>>> import numpy as np
>>> np.set_printoptions(precision=2, suppress=True, linewidth=100, legacy="1.25")
>>> def rnd(a):
...     return np.round(a, 2) + 0
... 
>>> mat = np.load("block4.npy")
>>> print(rnd(mat))
[[ -1.86 -14.75 -16.35   7.19]
 [ -1.84 -14.4  -15.96   7.09]
 [ -1.79 -13.28 -14.69   6.79]
 [ -1.77 -12.86 -14.22   6.67]
 [ -1.69 -11.34 -12.51   6.24]
 [ -1.68 -11.14 -12.28   6.17]
 [ -1.47  -7.87  -8.57   5.12]
 [ -1.46  -7.71  -8.38   5.06]
 [ -1.31  -5.83  -6.24   4.34]
 [ -1.14  -4.13  -4.29   3.59]
 [ -1.08  -3.62  -3.7    3.33]
 [ -0.89  -2.3   -2.21   2.57]
 [ -0.74  -1.55  -1.35   2.03]
 [ -0.63  -1.11  -0.88   1.64]
 [ -0.59  -1.    -0.76   1.53]
 [ -0.39  -0.52  -0.28   0.94]
 [ -0.37  -0.47  -0.24   0.88]
 [  0.32   0.39  -0.04  -0.54]
 [  0.32   0.39  -0.04  -0.54]
 [  0.38   0.5   -0.03  -0.62]
 [  0.49   0.72  -0.01  -0.74]
 [  0.51   0.78   0.01  -0.76]
 [  1.09   3.7    1.41  -0.99]
 [  1.27   5.41   2.51  -0.93]
 [  1.28   5.47   2.55  -0.92]
 [  1.59   9.56   5.46  -0.66]
 [  1.84  14.21   9.    -0.3 ]
 [  1.84  14.3    9.08  -0.29]
 [  1.94  16.56  10.85  -0.12]
 [  1.96  17.05  11.25  -0.08]]
>>> # null space of dimension 1
>>> r = np.linalg.matrix_rank(mat)
>>> print(r)
3
>>> ns = np.linalg.svd(mat)[2][r:].T
>>> print(rnd(ns[:, 0] / ns[np.abs(ns[:, 0]).round(6).argmax(), 0]))
[ 1.   -0.33  0.33  0.33]
>>> print([int(np.linalg.matrix_rank(mat[:, :j + 1])) for j in range(4)])
[1, 2, 3, 3]
>>> print([int(np.linalg.matrix_rank(mat[:i])) for i in range(1, len(mat) + 1)])
[1, 2, 3, 3, 3, 3, 3, 3, 3, 3, 3, 3, 3, 3, 3, 3, 3, 3, 3, 3, 3, 3, 3, 3, 3, 3, 3, 3, 3, 3]
>>> print(np.allclose(mat @ ns, 0))
True
>>> print(np.linalg.matrix_rank(mat.T @ mat), np.linalg.matrix_rank(mat @ mat.T))
3 3
>>> G = np.cov(mat, rowvar=False)
>>> print(rnd(np.corrcoef(mat.T)))
[[ 1.    0.96  0.93 -0.89]
 [ 0.96  1.    0.98 -0.85]
 [ 0.93  0.98  1.   -0.9 ]
 [-0.89 -0.85 -0.9   1.  ]]
>>> print(np.argsort(-mat.std(axis=0).round(6), kind="stable"))
[1 2 3 0]
>>> print(rnd(np.polyfit(mat[:, 0], mat[:, 1], 1)))
[6.49 0.44]
>>> Xc = mat - mat.mean(axis=0)
>>> vecs = np.linalg.svd(Xc)[2][:3]
>>> Y = Xc - Xc @ vecs.T @ vecs
>>> print(np.linalg.norm(Y, axis=1).round(6).argmax())
0
>>> print(rnd(np.diag(vecs.T @ vecs)))
[0.25 0.92 0.92 0.92]
>>> print(rnd((Xc @ vecs.T).std(axis=0)))
[11.97  1.57  0.79]
>>> Uu, s, VT = np.linalg.svd(mat)
>>> print(np.argmax(s[:-1] / (s[1:] + 1e-6)) + 1)
3
>>> print(rnd(s))
[67.11 13.83  4.39  0.  ]
>>> Y = Uu[:, :3] @ np.diag(s[:3]) @ VT[:3]
>>> print(rnd(Y))
[[ -1.86 -14.75 -16.35   7.19]
 [ -1.84 -14.4  -15.96   7.09]
 [ -1.79 -13.28 -14.69   6.79]
 [ -1.77 -12.86 -14.22   6.67]
 [ -1.69 -11.34 -12.51   6.24]
 [ -1.68 -11.14 -12.28   6.17]
 [ -1.47  -7.87  -8.57   5.12]
 [ -1.46  -7.71  -8.38   5.06]
 [ -1.31  -5.83  -6.24   4.34]
 [ -1.14  -4.13  -4.29   3.59]
 [ -1.08  -3.62  -3.7    3.33]
 [ -0.89  -2.3   -2.21   2.57]
 [ -0.74  -1.55  -1.35   2.03]
 [ -0.63  -1.11  -0.88   1.64]
 [ -0.59  -1.    -0.76   1.53]
 [ -0.39  -0.52  -0.28   0.94]
 [ -0.37  -0.47  -0.24   0.88]
 [  0.32   0.39  -0.04  -0.54]
 [  0.32   0.39  -0.04  -0.54]
 [  0.38   0.5   -0.03  -0.62]
 [  0.49   0.72  -0.01  -0.74]
 [  0.51   0.78   0.01  -0.76]
 [  1.09   3.7    1.41  -0.99]
 [  1.27   5.41   2.51  -0.93]
 [  1.28   5.47   2.55  -0.92]
 [  1.59   9.56   5.46  -0.66]
 [  1.84  14.21   9.    -0.3 ]
 [  1.84  14.3    9.08  -0.29]
 [  1.94  16.56  10.85  -0.12]
 [  1.96  17.05  11.25  -0.08]]
>>> print(rnd(np.linalg.norm(mat - Y) / np.linalg.norm(mat)))
0.0
>>> print(np.linalg.matrix_rank(mat, rtol=0.05))
3
>>> M = np.load("dump.npy")
>>> print(M)
[[ 7.  -1. ]
 [ 6.   0.7]
 [ 3.  -0.5]
 [-6.   0.1]
 [-2.  -0.1]
 [18.   1.2]]
>>> # column 0 dominates
>>> proj = M @ np.linalg.solve(M.T @ M, M.T)
>>> print(rnd(np.linalg.eigvalsh(proj)))
[0. 0. 0. 0. 1. 1.]
>>> print(np.allclose(proj @ proj, proj))
True
>>> print(rnd(np.diag(proj)))
[0.72 0.17 0.16 0.12 0.01 0.82]
>>> print(rnd(proj @ M[:, 1]))
[-1.   0.7 -0.5  0.1 -0.1  1.2]
>>> print(np.linalg.matrix_rank(np.eye(6) - proj))
4
>>> print(rnd(np.trace(proj)))
2.0
>>> print(rnd(proj))
[[ 0.72 -0.14  0.34 -0.25 -0.02  0.01]
 [-0.14  0.17 -0.07 -0.02 -0.03  0.34]
 [ 0.34 -0.07  0.16 -0.12 -0.01 -0.01]
 [-0.25 -0.02 -0.12  0.12  0.02 -0.17]
 [-0.02 -0.03 -0.01  0.02  0.01 -0.08]
 [ 0.01  0.34 -0.01 -0.17 -0.08  0.82]]
